$ ipython --no-banner

In [1]: import numpy as np

In [2]: np.set_printoptions(suppress=True, linewidth=100)

In [3]: feats = np.load("sample3.npy")

In [4]: feats
Out[4]: 
array([[ 1.96, -0.99, -0.98,  2.  , -0.98],
       [ 2.02, -1.  , -0.99,  2.01, -1.  ],
       [ 1.96, -0.98, -0.98,  2.01, -1.01],
       [ 1.98, -0.98, -1.03,  2.05, -0.99],
       [ 2.  , -0.99, -1.02,  1.96, -1.03],
       [ 1.99, -0.98, -1.02,  2.  , -1.03],
       [ 1.99, -1.01, -0.98,  2.01, -1.  ],
       [ 2.03, -1.01, -0.99,  1.99, -0.99],
       [ 2.  , -1.02, -1.  ,  2.  , -1.02],
       [ 2.01, -1.01, -0.98,  2.  , -1.01],
       [ 2.02, -0.98, -1.  ,  1.99, -1.03],
       [ 1.98, -1.05, -0.98,  1.99, -1.02],
       [ 1.99, -0.98, -0.99,  2.01, -1.  ],
       [ 1.99,  2.  ,  0.99,  0.99,  2.  ],
       [ 1.99,  1.99,  1.  ,  1.03,  2.  ],
       [ 1.99,  1.99,  1.02,  1.  ,  1.98],
       [ 2.02,  1.96,  0.98,  1.01,  2.01],
       [ 2.  ,  1.98,  0.99,  0.98,  1.99],
       [ 2.  ,  1.99,  1.02,  1.  ,  2.03],
       [ 1.99,  1.97,  0.99,  1.03,  2.  ],
       [ 2.02,  2.01,  0.98,  0.99,  2.01],
       [ 2.01,  1.98,  1.01,  1.  ,  2.  ],
       [ 1.98,  2.03,  1.03,  1.03,  1.97],
       [ 1.98,  2.01,  1.02,  0.99,  2.  ],
       [ 1.99,  2.  ,  0.98,  1.  ,  1.98],
       [ 2.  ,  2.  ,  0.98,  1.02,  2.01],
       [ 1.02,  1.  ,  2.  ,  1.97,  0.02],
       [ 0.99,  0.99,  1.96,  2.02,  0.  ],
       [ 1.02,  0.97,  1.98,  2.01,  0.02],
       [ 1.  ,  0.97,  2.01,  2.03,  0.01],
       [ 0.99,  0.99,  2.01,  2.01, -0.01],
       [ 1.01,  1.  ,  1.99,  2.  , -0.02],
       [ 1.01,  1.01,  1.98,  2.  , -0.02],
       [ 1.01,  1.01,  1.99,  1.99,  0.03],
       [ 1.01,  1.02,  1.99,  2.  ,  0.04],
       [ 1.  ,  0.97,  1.98,  2.02,  0.02],
       [ 0.95,  0.98,  2.01,  2.02,  0.  ],
       [ 1.02,  0.98,  2.  ,  2.02,  0.05],
       [ 1.02,  1.02,  2.03,  2.01, -0.01]])

In [5]: other = np.c_[feats[:, :4] @ np.array([[3, 0, 3, 4], [5, -5, -8, -2], [2, 8, -2, -2], [2, 0, -5, -5]]), np.array([3, 5, 5, 4, 3, 3, 4, 3, 3, 2, 1, 1, 4, 4, 2, 2, 3, 4, 0, 3, 4, 0, 4, 3, 5, 4, 1, 5, 2, 0, 4, 1, 1, 5, 4, 3, 0, 2, 1])]

In [6]: other.round(2)
Out[6]: 
array([[  2.97,  -2.89,   5.76,   1.78,   3.  ],
       [  3.1 ,  -2.92,   5.99,   2.01,   5.  ],
       [  3.04,  -2.94,   5.63,   1.71,   5.  ],
       [  3.08,  -3.34,   5.59,   1.69,   4.  ],
       [  2.93,  -3.21,   6.16,   2.22,   3.  ],
       [  3.03,  -3.26,   5.85,   1.96,   3.  ],
       [  2.98,  -2.79,   5.96,   1.89,   4.  ],
       [  3.04,  -2.87,   6.2 ,   2.17,   3.  ],
       [  2.9 ,  -2.9 ,   6.16,   2.04,   3.  ],
       [  3.02,  -2.79,   6.07,   2.02,   2.  ],
       [  3.14,  -3.1 ,   5.95,   2.09,   1.  ],
       [  2.71,  -2.59,   6.35,   2.03,   1.  ],
       [  3.11,  -3.02,   5.74,   1.85,   4.  ],
       [ 19.93,  -2.08, -16.96,  -2.97,   4.  ],
       [ 19.98,  -1.95, -17.1 ,  -3.17,   2.  ],
       [ 19.96,  -1.79, -16.99,  -3.06,   2.  ],
       [ 19.84,  -1.96, -16.63,  -2.85,   3.  ],
       [ 19.84,  -1.98, -16.72,  -2.84,   4.  ],
       [ 19.99,  -1.79, -16.96,  -3.02,   0.  ],
       [ 19.86,  -1.93, -16.92,  -3.11,   3.  ],
       [ 20.05,  -2.21, -16.93,  -2.85,   4.  ],
       [ 19.95,  -1.82, -16.83,  -2.94,   0.  ],
       [ 20.21,  -1.91, -17.51,  -3.35,   4.  ],
       [ 20.01,  -1.89, -17.13,  -3.09,   3.  ],
       [ 19.93,  -2.16, -16.99,  -3.  ,   5.  ],
       [ 20.  ,  -2.16, -17.06,  -3.06,   4.  ],
       [ 16.  ,  11.  , -18.79, -11.77,   1.  ],
       [ 15.88,  10.73, -18.97, -12.04,   5.  ],
       [ 15.89,  10.99, -18.71, -11.87,   2.  ],
       [ 15.93,  11.23, -18.93, -12.11,   0.  ],
       [ 15.96,  11.13, -19.02, -12.09,   4.  ],
       [ 16.01,  10.92, -18.95, -11.94,   1.  ],
       [ 16.04,  10.79, -19.01, -11.94,   1.  ],
       [ 16.04,  10.87, -18.98, -11.91,   5.  ],
       [ 16.11,  10.82, -19.11, -11.98,   4.  ],
       [ 15.85,  10.99, -18.82, -12.  ,   3.  ],
       [ 15.81,  11.18, -19.11, -12.28,   0.  ],
       [ 16.  ,  11.1 , -18.88, -11.98,   2.  ],
       [ 16.24,  11.14, -19.21, -12.07,   1.  ]])

In [7]: np.round(np.linalg.norm(other - feats @ np.linalg.lstsq(feats, other)[0], axis=0), 2) + 0
Out[7]: array([0.  , 0.  , 0.  , 0.  , 8.37])

In [8]: np.linalg.matrix_rank(other)
Out[8]: np.int64(5)

In [9]: np.round(np.linalg.norm(np.linalg.qr(feats)[0].T @ other, axis=0) ** 2 / ((other ** 2).sum(axis=0) + 1e-12), 2)
Out[9]: array([1.  , 1.  , 1.  , 1.  , 0.82])

In [10]: np.round(np.linalg.lstsq(feats, other[:, 0])[0], 2) + 0
Out[10]: array([3., 5., 2., 2., 0.])
